$ python -q
>>> import numpy as np
>>> np.set_printoptions(precision=1, suppress=True, linewidth=160, sign=" ")
>>> tidy = lambda a: np.round(a, 1) + 0
>>> arr = np.load("run8.npy")
>>> tidy(arr)
array([[ 0.1, -0.1,  0.1, -0.1,  0.2,  0. ],
       [-0.1,  0.1, -0.1,  0.1, -0.2,  0. ],
       [ 0.1, -0.1,  0.2, -0.2,  0.3,  0. ],
       [-0.1,  0.1, -0.2,  0.2, -0.3,  0. ],
       [ 0.2, -0.2,  0.3, -0.3,  0.5, -0.1],
       [ 0. ,  0. ,  0. ,  0. , -0.1,  0. ]])
>>> np.linalg.matrix_rank(arr, rtol=0.1)
np.int64(1)
>>> np.linalg.cond(arr) > 100
np.True_
>>> tidy(np.linalg.norm(arr, axis=0))
array([ 0.2,  0.3,  0.4,  0.4,  0.7,  0.1])
>>> tidy(np.linalg.norm(arr, axis=1))
array([ 0.2,  0.3,  0.4,  0.4,  0.7,  0.1])
>>> np.linalg.norm(arr, axis=1).argmax()
np.int64(4)
>>> tidy(np.linalg.norm(arr[2] - arr[5]))
np.float64(0.5)
>>> tidy(np.linalg.norm(arr[2], 1)), tidy(np.linalg.norm(arr[2], np.inf))
(np.float64(1.0), np.float64(0.3))
>>> tidy(np.linalg.norm(arr, 1)), tidy(np.linalg.norm(arr, np.inf))
(np.float64(1.5), np.float64(1.5))
>>> tidy(np.linalg.norm(arr) ** 2 / np.linalg.norm(arr, 2) ** 2)
np.float64(1.0)
>>> tidy(np.linalg.norm(arr, 2))
np.float64(1.0)
>>> np.allclose(arr[:-1].T @ np.linalg.lstsq(arr[:-1].T, arr[-1])[0], arr[-1])
True
>>> np.unique(arr.round(6), axis=0).shape
(6, 6)
>>> x0 = np.array([0, 2, -2, -1, -1, 0])
>>> tidy(arr @ x0)
array([-0.4,  0.5, -0.7,  0.7, -1.2,  0.2])
>>> tidy(arr @ arr @ x0)
array([-0.4,  0.5, -0.7,  0.7, -1.2,  0.2])
>>> tidy((x0 - arr @ x0) @ (arr @ x0))
np.float64(0.0)
